$ python -q
>>> import numpy as np
>>> np.set_printoptions(precision=1, suppress=True, linewidth=200)
>>> def tidy(a):
...     return np.round(a, 1) + 0
... 
>>> E = np.load("dump.npy")
>>> E
array([[-1.,  5.,  0.,  0.],
       [ 5.,  3.,  5.,  0.],
       [ 0.,  5.,  0.,  5.],
       [ 0.,  0.,  5.,  1.]])
>>> np.trace(E)
np.float64(3.0)
>>> tidy(np.abs(np.linalg.eigvals(E)).max())
np.float64(9.3)
>>> print(np.allclose(E @ E.T, E.T @ E))
True
>>> (E + E.T) / 2
array([[-1.,  5.,  0.,  0.],
       [ 5.,  3.,  5.,  0.],
       [ 0.,  5.,  0.,  5.],
       [ 0.,  0.,  5.,  1.]])
>>> tidy(np.linalg.det(E))
np.float64(725.0)
>>> print(tidy(np.linalg.matrix_power(E, 2)))
[[26. 10. 25.  0.]
 [10. 59. 15. 25.]
 [25. 15. 50.  5.]
 [ 0. 25.  5. 26.]]
>>> tidy(np.sort(np.abs(np.linalg.eigvals(E))))
array([2.9, 3.7, 7.2, 9.3])
>>> np.all(np.linalg.eigvalsh(E) > 0)
np.False_
>>> [round(float(np.linalg.det(E[:i, :i])), 2) + 0 for i in range(1, 5)]
[-1.0, -28.0, 25.0, 725.0]
>>> vals, evecs = np.linalg.eig(E)
>>> tidy(np.sort(np.linalg.eigvals(np.linalg.inv(E))))
array([-0.3, -0.1,  0.1,  0.3])
>>> tidy(E @ evecs[:, 0] - vals[0] * evecs[:, 0])
array([0., 0., 0., 0.])
>>> vals, evecs = np.linalg.eigvalsh(E)
Traceback (most recent call last):
  File "<python-input-17>", line 1, in <module>
    vals, evecs = np.linalg.eigvalsh(E)
    ^^^^^^^^^^^
ValueError: too many values to unpack (expected 2)
>>> vals, evecs = np.linalg.eigh(E)
>>> tidy(evecs.T @ E @ evecs)
array([[-7.2,  0. ,  0. ,  0. ],
       [ 0. , -2.9,  0. ,  0. ],
       [ 0. ,  0. ,  3.7,  0. ],
       [ 0. ,  0. ,  0. ,  9.3]])
>>> tidy(np.linalg.svd(E, compute_uv=False))
array([9.3, 7.2, 3.7, 2.9])
>>> print(tidy(vals))
[-7.2 -2.9  3.7  9.3]
>>> B = np.array([[1, -1, 2, 3, -2, -1, 2, 0],
...     [-1, 3, 3, 2, 1, 0, 1, -1],
...     [3, 0, 2, 0, -3, 2, 1, 2],
...     [2, -3, 1, 2, -1, 1, -1, 1],
...     [-2, 2, -2, 0, 3, 1, -3, -2],
...     [0, -2, 1, 2, -3, -2, 1, 3],
...     [-1, -3, -2, 1, 3, -1, -3, -3],
...     [1, 2, 1, 3, 0, -3, 2, 0]])
>>> A = B + B.T
>>> A
array([[ 2, -2,  5,  5, -4, -1,  1,  1],
       [-2,  6,  3, -1,  3, -2, -2,  1],
       [ 5,  3,  4,  1, -5,  3, -1,  3],
       [ 5, -1,  1,  4, -1,  3,  0,  4],
       [-4,  3, -5, -1,  6, -2,  0, -2],
       [-1, -2,  3,  3, -2, -4,  0,  0],
       [ 1, -2, -1,  0,  0,  0, -6, -1],
       [ 1,  1,  3,  4, -2,  0, -1,  0]])
>>> rng = np.random.default_rng(24696)
>>> B = A + rng.integers(-2, 3, (8, 7)) @ rng.integers(-2, 3, (7, 8))
>>> print(B)
[[  7  -7   5   0   5  -6  -6   0]
 [  1  10   5   1   3   1  -8  -1]
 [ -3   3   4   6  -3   3  -7  14]
 [  8  -5  -5   6   7   2  -5   5]
 [ -5   5  -3   3   4   5  12  -6]
 [  3  -4  17  -1   2   2   0   4]
 [  1  -3 -11   4   5   1  -9  -5]
 [  4  -6   2  -2  12  -6 -13   0]]
>>> B - A
array([[  5,  -5,   0,  -5,   9,  -5,  -7,  -1],
       [  3,   4,   2,   2,   0,   3,  -6,  -2],
       [ -8,   0,   0,   5,   2,   0,  -6,  11],
       [  3,  -4,  -6,   2,   8,  -1,  -5,   1],
       [ -1,   2,   2,   4,  -2,   7,  12,  -4],
       [  4,  -2,  14,  -4,   4,   6,   0,   4],
       [  0,  -1, -10,   4,   5,   1,  -3,  -4],
       [  3,  -7,  -1,  -6,  14,  -6, -12,   0]])
>>> print(tidy(np.linalg.svd(B - A, compute_uv=False)))
[31.2 20.5 16.6 11.1  9.3  3.7  1.7  0. ]
>>> Q, evecs = np.linalg.qr(B[:, :7])[0], np.linalg.qr(B[:, 7:])[0]
>>> sig = np.linalg.svd(Q.T @ evecs, compute_uv=False)
>>> tidy(sig)
array([0.9])
>>> vals, evecs = np.linalg.eigh(A)
>>> x0 = np.array([3, 0, 2, 0, 1, 2, 2, 0])
>>> np.abs(A).sum(axis=1).max(), tidy(np.abs(vals).max())
(np.int64(25), np.float64(17.0))
>>> tidy(np.linalg.eigvalsh(A[1:, 1:]))
array([-6.9, -6.2, -2.6, -1.3,  5. ,  8.9, 13.1])
>>> z = rng.permutation(8)
>>> z
array([7, 6, 2, 5, 4, 1, 3, 0])
>>> B = A[z][:, z]
>>> B
array([[ 0, -1,  3,  0, -2,  1,  4,  1],
       [-1, -6, -1,  0,  0, -2,  0,  1],
       [ 3, -1,  4,  3, -5,  3,  1,  5],
       [ 0,  0,  3, -4, -2, -2,  3, -1],
       [-2,  0, -5, -2,  6,  3, -1, -4],
       [ 1, -2,  3, -2,  3,  6, -1, -2],
       [ 4,  0,  1,  3, -1, -1,  4,  5],
       [ 1,  1,  5, -1, -4, -2,  5,  2]])
>>> print(np.allclose(B, A))
False
>>> tidy(np.linalg.det(B)), tidy(np.linalg.det(A[z]))
(np.float64(46656.0), np.float64(46656.0))
>>> A @ A
array([[ 77, -17,  48,  42, -68,  44,  -6,  42],
       [-17,  68,   3, -22,  32,  -2,  -6,   5],
       [ 48,   3,  95,  56, -74,   2,  -2,  35],
       [ 42, -22,  56,  69, -52,   2,   2,  25],
       [-68,  32, -74, -52,  95, -24,  -3, -32],
       [ 44,  -2,   2,   2, -24,  43,   0,  22],
       [ -6,  -6,  -2,   2,  -3,   0,  43,   2],
       [ 42,   5,  35,  25, -32,  22,   2,  32]])
>>> tidy(np.sort(np.abs(np.linalg.eigvals(A))))
array([ 0.3,  1.5,  2.7,  5.2,  6.5,  8.7,  8.9, 17. ])
>>> tidy(np.abs(np.linalg.eigvals(A)).max())
np.float64(17.0)
>>> (A + A.T) / 2
array([[ 2., -2.,  5.,  5., -4., -1.,  1.,  1.],
       [-2.,  6.,  3., -1.,  3., -2., -2.,  1.],
       [ 5.,  3.,  4.,  1., -5.,  3., -1.,  3.],
       [ 5., -1.,  1.,  4., -1.,  3.,  0.,  4.],
       [-4.,  3., -5., -1.,  6., -2.,  0., -2.],
       [-1., -2.,  3.,  3., -2., -4.,  0.,  0.],
       [ 1., -2., -1.,  0.,  0.,  0., -6., -1.],
       [ 1.,  1.,  3.,  4., -2.,  0., -1.,  0.]])
>>> np.trace(A)
np.int64(12)
>>> print(np.allclose(A @ A.T, A.T @ A))
True
>>> tidy(np.linalg.det(A))
np.float64(46656.0)
>>> np.linalg.matrix_power(A, 4)
array([[ 18646,  -5263,  17159,  13856, -20358,   8050,   -342,  10355],
       [ -5263,   6495,  -3744,  -5115,   7200,  -1666,   -700,  -1739],
       [ 17159,  -3744,  21183,  15857, -21302,   5040,   -178,  10284],
       [ 13856,  -5115,  15857,  13482, -17086,   4026,    198,   7851],
       [-20358,   7200, -21302, -17086,  24462,  -7324,   -218, -11184],
       [  8050,  -1666,   5040,   4026,  -7324,   4857,   -136,   4376],
       [  -342,   -700,   -178,    198,   -218,   -136,   1942,    -56],
       [ 10355,  -1739,  10284,   7851, -11184,   4376,    -56,   6175]])
>>> K = np.load("w.npy")
>>> K
array([[ 0.6, -0.2,  0.7, -0.7,  2.7,  0.1, -0.2],
       [-0.1, -0.9, -0.3, -0.6, -1. ,  0.7, -0.1],
       [-0.3,  0.2, -0.6,  2.1,  0. ,  0.9, -1.1],
       [-0.3, -1.2, -0.6, -0.8, -0.8,  0.7,  0.2],
       [-0.1, -0.1,  0.9, -2.7, -0.5, -0.2,  0. ],
       [ 2. ,  0.4,  0.6,  2.2,  1.3,  2.1,  1.3]])
>>> x0 = np.array([-2, 2, 2, 0, 0, 0, 3])
>>> a = np.maximum(K @ x0, 0)
>>> print(tidy(np.tanh(K @ x0)))
[-0.7 -1.  -1.  -1.   0.9  1. ]
>>> tidy(np.maximum(K @ x0, 0) - np.maximum(-K @ x0, 0))
array([-0.8, -2.5, -3.5, -2.4,  1.8,  1.9])
>>> print(np.flatnonzero(a > 1e-9))
[4 5]
>>> tidy(K.T @ a)
array([ 3.6,  0.6,  2.8, -0.7,  1.6,  3.6,  2.5])
>>> def softmax(z):
...     e = np.exp(z - z.max(axis=-1, keepdims=True))
...     return e / e.sum(axis=-1, keepdims=True)
... 
>>> tidy(softmax(10 * K[2]))
array([0., 0., 0., 1., 0., 0., 0.])
>>> tidy(softmax(K[2]))
array([0.1, 0.1, 0. , 0.6, 0.1, 0.2, 0. ])
>>> S = K @ K.T / np.sqrt(7)
>>> print(tidy(softmax(S)))
[[0.8 0.  0.  0.  0.  0.1]
 [0.  0.3 0.1 0.3 0.2 0. ]
 [0.  0.  0.7 0.  0.  0.2]
 [0.  0.3 0.1 0.4 0.2 0. ]
 [0.1 0.1 0.  0.1 0.8 0. ]
 [0.  0.  0.  0.  0.  1. ]]
>>> tidy(softmax(S + np.triu(np.full(S.shape, -np.inf), 1)))
array([[1. , 0. , 0. , 0. , 0. , 0. ],
       [0.1, 0.9, 0. , 0. , 0. , 0. ],
       [0. , 0.1, 0.9, 0. , 0. , 0. ],
       [0.1, 0.4, 0.1, 0.5, 0. , 0. ],
       [0.1, 0.1, 0. , 0.1, 0.8, 0. ],
       [0. , 0. , 0. , 0. , 0. , 1. ]])
